In [1]: import numpy as np

In [2]: np.set_printoptions(precision=2, suppress=True, linewidth=120, floatmode="fixed")

In [3]: def rd(a):
   ...:     return np.round(a, 2) + 0
   ...: 

In [4]: arr = np.load("arr.npy")

In [5]: print(arr)
[[  0   0  32   0   0   0  47   0   0   0]
 [ 60  79  40 113  57  53   0  42   0  11]
 [  0   0  23   0   0   0  49   0  49  26]
 [  0  39  65  53  47   8   0  27  23  46]
 [  0   0   0   0   0   0  46   0  29   2]
 [  0  26 126  56  19  26   0   0   0   9]
 [ 17  64  78  90  63  28   0  38  12  45]
 [  0   0   0   0   0   0  30   0   0   0]
 [ 68  33   0  45   3  36   0  20   0   0]
 [ 46  18   0  36   0  35   0   0   0   0]
 [ 63   0   0   0   0  32   5   0   0   0]
 [  0   0  92   0   0   0  12   0   0   0]
 [  0   0   7   0   0   0  33   0  41  28]
 [  0   0   0   0  31   0  12  67  55  62]
 [ 34  16   0  12   7   6   0  29   0   0]
 [  0   0   0   0   0   0  44   0   0   0]
 [  0   0 107   0   0   0  13   0  21  18]
 [ 90   3   0  19   0  52   0   0   0   0]
 [  0  19  25   7  55   0   0  52  67  88]
 [ 18   0   0   0   0  13   5   0   0   0]
 [  0   0  65   0   0   0  31   0  35  22]
 [100 101  38 151  57  85   0  40   0   0]
 [  0   0   0   0   1   0   5   3   8   7]
 [ 84  90  10 126  59  64   0  53   0   0]
 [ 21   8   0   0   5   0   0  26   0   0]
 [ 29  47  78  79  29  41   0   1   0   0]
 [  0   3  89  25   0  20   0   0   0   0]
 [ 36   3   0   9   0  19   0   0   0   0]
 [ 46  36   0  50  17  29   0  21   0   0]
 [ 38  64  96 104  43  52   0   9   0   5]
 [  0  32  22  16  79   0   0  79  88 119]
 [ 17   9  39  27   0  24   0   0   0   0]
 [  0   0   0   0   0   0  62   0   0   0]
 [  7  58  41  70  69   9   0  58  31  64]
 [  0   0  56   0   0   6  23   0   0   0]
 [ 56  87   0 105  81  33   0  86   6  47]
 [  0   0   8   0   0   0  54   0   0   0]
 [ 20  49 123  89  31  46   0   0   0   2]
 [  0   0   0   0   0   0  41  16  43  24]
 [ 22   0   0   0   0   5   2   0   0   0]
 [  0  15  22   5  45   0   0  42  56  73]
 [ 18   0   0   0   0  16   9   0   0   0]
 [  0  19  65   5  71   0   2  57  95 122]]

In [6]: D = np.linalg.norm(arr[:, None] - arr[None], axis=-1)

In [7]: print(rd(D[:5, :5]))
[[  0.00 181.18  56.23 115.22  43.24]
 [181.18   0.00 189.07 116.31 187.27]
 [ 56.23 189.07   0.00 112.13  38.91]
 [115.22 116.31 112.13   0.00 125.08]
 [ 43.24 187.27  38.91 125.08   0.00]]

In [8]: print((D + 1e9 * np.eye(43)).round(6).argmin(axis=1))
[36 23 12 33 15 37  3 15 28  8 27 16 38 40 24 36 11 10 40 41 34 23 19  1 14 29 11 19  8 25 42 34 36  3  0  1 32 29 12
 19 18 19 30]

In [9]: q, R = np.linalg.qr(arr)

In [10]: print(rd(q.T @ q))
[[1.00 0.00 0.00 0.00 0.00 0.00 0.00 0.00 0.00 0.00]
 [0.00 1.00 0.00 0.00 0.00 0.00 0.00 0.00 0.00 0.00]
 [0.00 0.00 1.00 0.00 0.00 0.00 0.00 0.00 0.00 0.00]
 [0.00 0.00 0.00 1.00 0.00 0.00 0.00 0.00 0.00 0.00]
 [0.00 0.00 0.00 0.00 1.00 0.00 0.00 0.00 0.00 0.00]
 [0.00 0.00 0.00 0.00 0.00 1.00 0.00 0.00 0.00 0.00]
 [0.00 0.00 0.00 0.00 0.00 0.00 1.00 0.00 0.00 0.00]
 [0.00 0.00 0.00 0.00 0.00 0.00 0.00 1.00 0.00 0.00]
 [0.00 0.00 0.00 0.00 0.00 0.00 0.00 0.00 1.00 0.00]
 [0.00 0.00 0.00 0.00 0.00 0.00 0.00 0.00 0.00 1.00]]

In [11]: print(rd(np.abs(np.diag(R))))
[228.15 159.97 267.30  60.38  65.08  21.08 139.03  54.11  81.38  29.55]

In [12]: print(rd(abs(R[0, 0])), rd(np.linalg.norm(arr[:, 0])))
228.15 228.15

In [13]: print(q.shape, R.shape)
(43, 10) (10, 10)

In [14]: J = np.array([[-2, 5, 0, 0], [-2, 0, 0, 0], [0, 0, -2, 5], [0, 0, -2, 0]])

In [15]: # 2 groups of indices that never mix

In [16]: P = np.triu(np.array([[0, -2, 3, -2], [2, 2, -3, 3], [0, 0, 0, 0], [2, 3, 0, -2]]), 1) + np.eye(4)

In [17]: Y = P @ J @ np.linalg.inv(P)

In [18]: print(rd(np.linalg.det(Y)))
100.0

In [19]: print(Y)
[[ 2.00  9.00 19.00 -8.00]
 [-2.00 -4.00 -6.00 -7.00]
 [ 0.00  0.00 -2.00  5.00]
 [ 0.00  0.00 -2.00  0.00]]

In [20]: print(np.poly(Y))
[  1.00   4.00  24.00  40.00 100.00]

In [21]: print(np.einsum("ii->", J))
-4

In [22]: print(np.kron(np.eye(2, dtype=int), J))
[[-2  5  0  0  0  0  0  0]
 [-2  0  0  0  0  0  0  0]
 [ 0  0 -2  5  0  0  0  0]
 [ 0  0 -2  0  0  0  0  0]
 [ 0  0  0  0 -2  5  0  0]
 [ 0  0  0  0 -2  0  0  0]
 [ 0  0  0  0  0  0 -2  5]
 [ 0  0  0  0  0  0 -2  0]]

In [23]: print(rd(np.linalg.eigvals(J).sum().real))
-4.0

In [24]: print(rd(np.linalg.det(2 * J)), rd(np.linalg.det(J)))
1600.0 100.0

In [25]: print(rd(np.linalg.det(J.T)))
100.0

In [26]: u = np.array([5, -2])

In [27]: print(np.cross(J[0, :3], J[3, :3]))
[-10  -4   0]

In [28]: data = np.loadtxt("out19.csv", delimiter=",")

In [29]: print(data)
[[  5.00   8.00  10.00  16.00 -32.00 -34.00  -3.00  23.00 -18.00 -17.00  -8.00  22.00  25.00  -9.00]
 [ 27.00 -13.00  43.00  -3.00 -17.00 -17.00  21.00  16.00  10.00  -9.00  33.00 -35.00 -14.00 -18.00]
 [-14.00   6.00 -28.00   2.00   6.00   4.00  -8.00   0.00   0.00   4.00  -6.00   2.00   0.00  20.00]
 [ -2.00   4.00  -9.00  22.00  -2.00  -5.00 -25.00  12.00 -10.00   7.00 -28.00  28.00  26.00   8.00]
 [-18.00   5.00 -18.00 -33.00  13.00  18.00  25.00 -31.00   6.00  -7.00  19.00 -15.00 -29.00  -1.00]]

In [30]: def softmax(z):
    ...:     e = np.exp(z - z.max(axis=-1, keepdims=True))
    ...:     return e / e.sum(axis=-1, keepdims=True)
    ...: 

In [31]: print(rd(softmax(data[4])))
[0.00 0.00 0.00 0.00 0.00 0.00 1.00 0.00 0.00 0.00 0.00 0.00 0.00 0.00]

In [32]: scores = data @ data.T / np.sqrt(14)

In [33]: print(rd(softmax(scores + np.triu(np.full(scores.shape, -np.inf), 1))))
[[1.00 0.00 0.00 0.00 0.00]
 [0.00 1.00 0.00 0.00 0.00]
 [0.00 0.00 1.00 0.00 0.00]
 [0.00 0.00 0.00 1.00 0.00]
 [0.00 0.00 0.00 0.00 1.00]]

In [34]: print(softmax(scores).round(6).argmax(axis=1))
[0 1 2 3 4]

In [35]: U, s, Vh = np.linalg.svd(data)

In [36]: vecs = Vh[:(s > 1e-8).sum()]

In [37]: rng = np.random.default_rng(9297)

In [38]: x0 = data[4] + -1 * data[2] + rng.integers(2) * np.eye(14)[10]

In [39]: print(x0)
[ -4.00  -1.00  10.00 -35.00   7.00  14.00  33.00 -31.00   6.00 -11.00  26.00 -17.00 -29.00 -21.00]

In [40]: print(rd(np.linalg.norm(x0 - vecs.T @ vecs @ x0)))
0.85

In [41]: print(rd(np.diag(vecs.T @ vecs)))
[0.22 0.10 0.55 0.25 0.29 0.33 0.25 0.36 0.12 0.21 0.27 0.45 0.21 0.38]

In [42]: Y = data + rng.integers(-2, 3, (5, 4)) @ rng.integers(-2, 3, (4, 14))

In [43]: print(Y)
[[  8.00   6.00  10.00  18.00 -32.00 -36.00  -3.00  23.00 -20.00 -16.00  -9.00  21.00  26.00  -7.00]
 [ 25.00 -11.00  42.00  -3.00 -15.00 -16.00  21.00  19.00  12.00  -9.00  38.00 -35.00 -13.00 -18.00]
 [-14.00   9.00 -31.00   4.00   7.00   5.00  -9.00   3.00   2.00   5.00   0.00   0.00   1.00  25.00]
 [  0.00   6.00  -9.00  22.00   0.00  -5.00 -23.00   8.00 -22.00  15.00 -28.00  38.00  32.00  10.00]
 [-16.00  -2.00 -17.00 -29.00  15.00  13.00  24.00 -22.00  16.00 -14.00  22.00 -27.00 -31.00  -3.00]]

In [44]: print(rd(np.linalg.svd(Y - data, compute_uv=False)))
[28.36 11.68  9.72  5.18  0.00]

In [45]: print(Y - data)
[[  3.00  -2.00   0.00   2.00   0.00  -2.00   0.00   0.00  -2.00   1.00  -1.00  -1.00   1.00   2.00]
 [ -2.00   2.00  -1.00   0.00   2.00   1.00   0.00   3.00   2.00   0.00   5.00   0.00   1.00   0.00]
 [  0.00   3.00  -3.00   2.00   1.00   1.00  -1.00   3.00   2.00   1.00   6.00  -2.00   1.00   5.00]
 [  2.00   2.00   0.00   0.00   2.00   0.00   2.00  -4.00 -12.00   8.00   0.00  10.00   6.00   2.00]
 [  2.00  -7.00   1.00   4.00   2.00  -5.00  -1.00   9.00  10.00  -7.00   3.00 -12.00  -2.00  -2.00]]

In [46]: print(np.abs(Y - data).sum(axis=1))
[17.00 19.00 31.00 50.00 67.00]

In [47]: th = np.deg2rad(90)

In [48]: F = np.eye(7)

In [49]: F[np.ix_([4, 6], [4, 6])] = [[np.cos(th), -np.sin(th)], [np.sin(th), np.cos(th)]]

In [50]: print(rd(F))
[[ 1.00  0.00  0.00  0.00  0.00  0.00  0.00]
 [ 0.00  1.00  0.00  0.00  0.00  0.00  0.00]
 [ 0.00  0.00  1.00  0.00  0.00  0.00  0.00]
 [ 0.00  0.00  0.00  1.00  0.00  0.00  0.00]
 [ 0.00  0.00  0.00  0.00  0.00  0.00 -1.00]
 [ 0.00  0.00  0.00  0.00  0.00  1.00  0.00]
 [ 0.00  0.00  0.00  0.00  1.00  0.00  0.00]]

In [51]: t3 = np.stack([J, 5 * J, J[::-1]])

In [52]: print(rd(np.linalg.norm(t3, axis=(1, 2))))
[ 8.12 40.62  8.12]

In [53]: print(np.linalg.matrix_rank(t3.reshape(3, -1)))
2

In [54]: print(np.einsum("bij,cij->bc", t3, t3))
[[  66  330    0]
 [ 330 1650    0]
 [   0    0   66]]

In [55]: print(rd(data @ np.linalg.pinv(data) @ data))
[[  5.00   8.00  10.00  16.00 -32.00 -34.00  -3.00  23.00 -18.00 -17.00  -8.00  22.00  25.00  -9.00]
 [ 27.00 -13.00  43.00  -3.00 -17.00 -17.00  21.00  16.00  10.00  -9.00  33.00 -35.00 -14.00 -18.00]
 [-14.00   6.00 -28.00   2.00   6.00   4.00  -8.00   0.00   0.00   4.00  -6.00   2.00   0.00  20.00]
 [ -2.00   4.00  -9.00  22.00  -2.00  -5.00 -25.00  12.00 -10.00   7.00 -28.00  28.00  26.00   8.00]
 [-18.00   5.00 -18.00 -33.00  13.00  18.00  25.00 -31.00   6.00  -7.00  19.00 -15.00 -29.00  -1.00]]

In [56]: print(np.linalg.lstsq(data[:-1].T, data[-1])[2])
4

In [57]: U, s, Vh = np.linalg.svd(data)

In [58]: print(np.argmax(s[:-1] / (s[1:] + 1e-6)) + 1)
4

In [59]: Y = U[:, :4] @ np.diag(s[:4]) @ Vh[:4]

In [60]: print(np.linalg.matrix_rank(data, rtol=0.05))
4

In [61]: print(rd(Y))
[[  5.00   8.00  10.00  16.00 -32.00 -34.00  -3.00  23.00 -18.00 -17.00  -8.00  22.00  25.00  -9.00]
 [ 27.00 -13.00  43.00  -3.00 -17.00 -17.00  21.00  16.00  10.00  -9.00  33.00 -35.00 -14.00 -18.00]
 [-14.00   6.00 -28.00   2.00   6.00   4.00  -8.00   0.00   0.00   4.00  -6.00   2.00   0.00  20.00]
 [ -2.00   4.00  -9.00  22.00  -2.00  -5.00 -25.00  12.00 -10.00   7.00 -28.00  28.00  26.00   8.00]
 [-18.00   5.00 -18.00 -33.00  13.00  18.00  25.00 -31.00   6.00  -7.00  19.00 -15.00 -29.00  -1.00]]

In [62]: print(rd(np.abs(data - Y).max()))
0.0

In [63]: print(rd(np.linalg.norm(data - Y, 2)), rd(s[4]))
0.0 0.0

In [64]: rk = np.linalg.matrix_rank(data)

In [65]: print(rk)
4

In [66]: null = np.linalg.svd(data)[2][rk:].T

In [67]: print([int(np.linalg.matrix_rank(np.delete(data, i, axis=0))) for i in range(5)])
[4, 4, 4, 4, 4]

In [68]: print(null.shape)
(14, 10)

In [69]: print(np.allclose(data @ null, 0))
True

In [70]: u, r1 = data[3], data[1]

In [71]: print(u @ u)
3840.0

In [72]: pr = (u @ r1) / (u @ u) * u

In [73]: print(rd((r1 - pr) @ u))
0.0

In [74]: m1 = np.loadtxt("data.csv", delimiter=",")

In [75]: print(m1)
[[ 0.00 -3.00 -3.00 -1.00  3.00]
 [-1.00 -4.00 -4.00 -2.00  2.00]
 [ 1.00 -2.00 -2.00  0.00  4.00]
 [-2.00 -5.00 -5.00 -3.00  1.00]
 [-1.00 -4.00 -4.00 -2.00  2.00]
 [ 1.00 -2.00 -2.00  0.00  4.00]
 [ 1.00 -2.00 -2.00  0.00  4.00]
 [ 1.00 -2.00 -2.00  0.00  4.00]
 [-1.00 -4.00 -4.00 -2.00  2.00]
 [-2.00 -5.00 -5.00 -3.00  1.00]
 [ 0.00 -3.00 -3.00 -1.00  3.00]
 [-2.00 -5.00 -5.00 -3.00  1.00]
 [-1.00 -4.00 -4.00 -2.00  2.00]]

In [76]: # column 2 repeats column 1

In [77]: D = np.linalg.norm(m1[:, None] - m1[None], axis=-1)

In [78]: print(rd(np.linalg.norm(m1, axis=1)))
[5.29 6.40 5.00 8.00 6.40 5.00 5.00 5.00 6.40 8.00 5.29 8.00 6.40]

In [79]: print(np.unravel_index(D.round(6).argmax(), D.shape))
(np.int64(2), np.int64(3))

In [80]: print(np.linalg.matrix_rank(D ** 2))
3
